% python3 -q
>>> import numpy as np
>>> import numpy.linalg as la
>>> np.set_printoptions(precision=2, suppress=True, linewidth=160)
>>> data = np.loadtxt("a.csv", delimiter=",")
>>> data
array([[ 1., -1.,  2., -2.,  1.,  2., -2.,  1.,  2., -1.],
       [-2.,  0.,  0.,  2., -2., -2.,  0., -2.,  1.,  0.],
       [ 0.,  1., -2.,  1.,  2.,  0.,  0.,  1., -1., -2.],
       [ 0.,  2.,  1.,  1.,  2.,  2.,  2.,  2., -2., -2.],
       [ 1., -1.,  1.,  0., -1.,  1.,  0.,  0., -2.,  0.],
       [ 0., -2., -1.,  2.,  0.,  0.,  1., -1., -1., -1.],
       [-1.,  2.,  0.,  0., -1., -1.,  2.,  1.,  0., -2.],
       [ 1., -1., -2., -2., -1.,  0.,  2.,  2.,  0.,  2.],
       [ 2.,  1.,  1., -2.,  1.,  1.,  2., -2., -1.,  1.],
       [ 0., -2., -1., -2., -2.,  1.,  0.,  2., -2., -1.],
       [ 0.,  2.,  1.,  1.,  2.,  2.,  2.,  2., -2., -2.],
       [ 2.,  2., -2.,  0., -1., -2., -2.,  2., -1., -2.]])
>>> # row 10 repeats row 3
>>> M2 = np.c_[data[:, :8] @ np.array([[-1, 3, -2, 2, 1, 0, -2, -2],
...     [-2, -3, 3, 0, 0, -3, -2, 1],
...     [-1, 0, -3, -3, -3, 2, -1, 1],
...     [3, -2, -2, 3, -2, 2, -3, -2],
...     [3, -2, 2, 1, 3, -1, 2, -3],
...     [0, 3, 3, 1, 0, 2, -2, -3],
...     [1, -1, 1, -3, 0, -2, 3, -1],
...     [2, 2, -1, 1, 0, -1, 0, -2]]), np.array([4, 0, 4, 3, 5, 1, 2, 2, 5, 3, 0, 5])]
>>> M2
array([[ -4.,  18.,  -2.,   0.,   2.,   9.,  -4.,  -6.,   4.],
       [ -2., -16.,  -8.,  -4., -12.,   4.,  -2.,  16.,   0.],
       [ 11.,  -7.,  10.,  12.,  10.,  -8.,   1., -11.,   4.],
       [ 10.,  -4.,  11.,   0.,   1.,  -6.,  -2., -17.,   3.],
       [ -3.,  11.,  -7.,  -1.,  -5.,   8.,  -5.,  -2.,   5.],
       [ 10.,  -1.,  -5.,   5.,  -1.,   7.,   2.,  -6.,   1.],
       [ -2., -10.,   4.,  -9.,  -4., -12.,   4.,   6.,   2.],
       [  0.,  14.,   3.,  -3.,   8., -10.,  12.,  -4.,   2.],
       [-10.,   2.,   9., -11.,   6.,  -6.,   5.,  -2.,   5.],
       [ -3.,  21.,  -2.,  -2.,   1.,   2.,   5.,   0.,   3.],
       [ 10.,  -4.,  11.,   0.,   1.,  -6.,  -2., -17.,   0.],
       [ -5.,   2.,  -4.,  15.,   5., -11., -10.,   3.,   5.]])
>>> print(np.round(la.lstsq(data, M2[:, 0])[0], 2) + 0)
[-1. -2. -1.  3.  3.  0.  1.  2.  0.  0.]
>>> rng = np.random.default_rng(385)
>>> M2 = data + rng.integers(-2, 3, (12, 9)) @ rng.integers(-2, 3, (9, 10))
>>> M2
array([[  5.,   2.,  -2.,  14.,   9.,  -8.,   5.,   6.,  -4.,  -2.],
       [  0.,   0.,   1.,   3.,  -3., -10.,   1., -11.,   3.,   5.],
       [  4.,   0.,  -2.,  -8.,   3.,   6., -10.,  -1.,   1.,   1.],
       [ -5.,  -1.,  -4.,  -8.,  -2.,   4.,   3.,   3.,   0.,   5.],
       [  3.,   1.,  -2.,  10.,  11.,   0.,   2.,   9.,  -1.,   7.],
       [  6.,  -1.,  -7.,   7.,   2.,  -7.,  -4.,  -1.,  -7.,  -5.],
       [  2.,   1.,   0.,   7.,   6.,  -2.,   2.,   2.,   2.,   7.],
       [  3.,  -2.,   2.,  -2.,   1.,   9., -10.,  -4.,  -7.,  -1.],
       [  0.,   0.,   5., -10.,  -8.,   5.,  -7., -11.,  -2.,  -7.],
       [  2.,  -6.,   7., -10., -10.,  15., -18.,  -8.,  -6., -11.],
       [  0.,   2.,   0.,   0.,   2.,   5.,  -3.,  -2.,  -6.,   3.],
       [  2.,   7.,  -2.,   9.,   2., -11.,   6.,   3.,  -2.,  -4.]])
>>> la.matrix_rank(M2 - data, tol=1e-8)
np.int64(9)
